In [1]: import numpy as np

In [2]: import numpy.linalg as la

In [3]: np.set_printoptions(precision=2, suppress=True, linewidth=100)

In [4]: def rnd(a):
   ...:     return np.round(a, 2) + 0
   ...: 

In [5]: W0 = np.load("mat.npy")

In [6]: print(W0)
[[ 0 -3  5]
 [ 0  0 -2]
 [ 0  0  0]]

In [7]: rank = la.matrix_rank(W0)

In [8]: rank
Out[8]: np.int64(2)

In [9]: null = la.svd(W0)[2][rank:].T

In [10]: np.allclose(W0 @ null, 0)
Out[10]: True

In [11]: la.matrix_rank(W0.T @ W0), la.matrix_rank(W0 @ W0.T)
Out[11]: (np.int64(2), np.int64(2))

In [12]: null.shape
Out[12]: (3, 1)

In [13]: null[:, 0] / null[np.abs(null[:, 0]).round(6).argmax(), 0]
Out[13]: array([ 1., -0., -0.])

In [14]: np.allclose(W0 @ W0.T, W0.T @ W0)
Out[14]: False

In [15]: (W0 - W0.T) / 2
Out[15]: 
array([[ 0. , -1.5,  2.5],
       [ 1.5,  0. , -1. ],
       [-2.5,  1. ,  0. ]])

In [16]: (W0 + W0.T) / 2
Out[16]: 
array([[ 0. , -1.5,  2.5],
       [-1.5,  0. , -1. ],
       [ 2.5, -1. ,  0. ]])

In [17]: x0 = np.array([3, 9, 8])

In [18]: h1 = np.maximum(W0 @ x0, 0)

In [19]: print(h1)
[13  0  0]

In [20]: print(W0.T @ h1)
[  0 -39  65]

In [21]: np.maximum(W0 @ (3 * x0), 0)
Out[21]: array([39,  0,  0])

In [22]: rnd(np.tanh(W0 @ x0))
Out[22]: array([ 1., -1.,  0.])

In [23]: U, sigma, VT = la.svd(W0)

In [24]: np.argmax(sigma[:-1] / (sigma[1:] + 1e-6)) + 1
Out[24]: np.int64(2)

In [25]: M2 = U[:, :2] @ np.diag(sigma[:2]) @ VT[:2]

In [26]: print(rnd(la.norm(W0 - M2, 2)), sigma[2])
0.0 0.0

In [27]: rnd(np.abs(W0 - M2).max())
Out[27]: np.float64(0.0)

In [28]: rng = np.random.default_rng(942)

In [29]: F = rng.normal(size=(13, 3))

In [30]: F = 5 * F / la.norm(F, axis=1, keepdims=True)

In [31]: rnd(F)
Out[31]: 
array([[-4.93, -0.8 , -0.28],
       [-4.83,  0.96,  0.88],
       [ 0.67, -4.58, -1.88],
       [ 4.93, -0.02, -0.82],
       [-1.4 ,  3.36,  3.43],
       [ 2.5 ,  2.3 ,  3.67],
       [ 2.77, -0.57,  4.12],
       [-3.28,  1.29, -3.55],
       [ 3.88,  0.39,  3.14],
       [ 0.45, -2.26, -4.44],
       [ 4.02, -1.91, -2.28],
       [ 3.19,  3.48, -1.63],
       [-0.96, -3.85,  3.04]])

In [32]: x0 = np.array([3, 0, 0])

In [33]: target = F @ x0

In [34]: print(rnd(la.lstsq(F, target)[0]))
[3. 0. 0.]

In [35]: target = target + 0.3 * rng.normal(size=13)

In [36]: rnd(target)
Out[36]: 
array([-14.69, -14.87,   2.21,  15.25,  -4.08,   7.79,   8.37,  -9.52,  11.12,   1.12,  12.11,
         9.77,  -2.84])

In [37]: coef, *_ = la.lstsq(F, target)

In [38]: coef.round()
Out[38]: array([ 3.,  0., -0.])
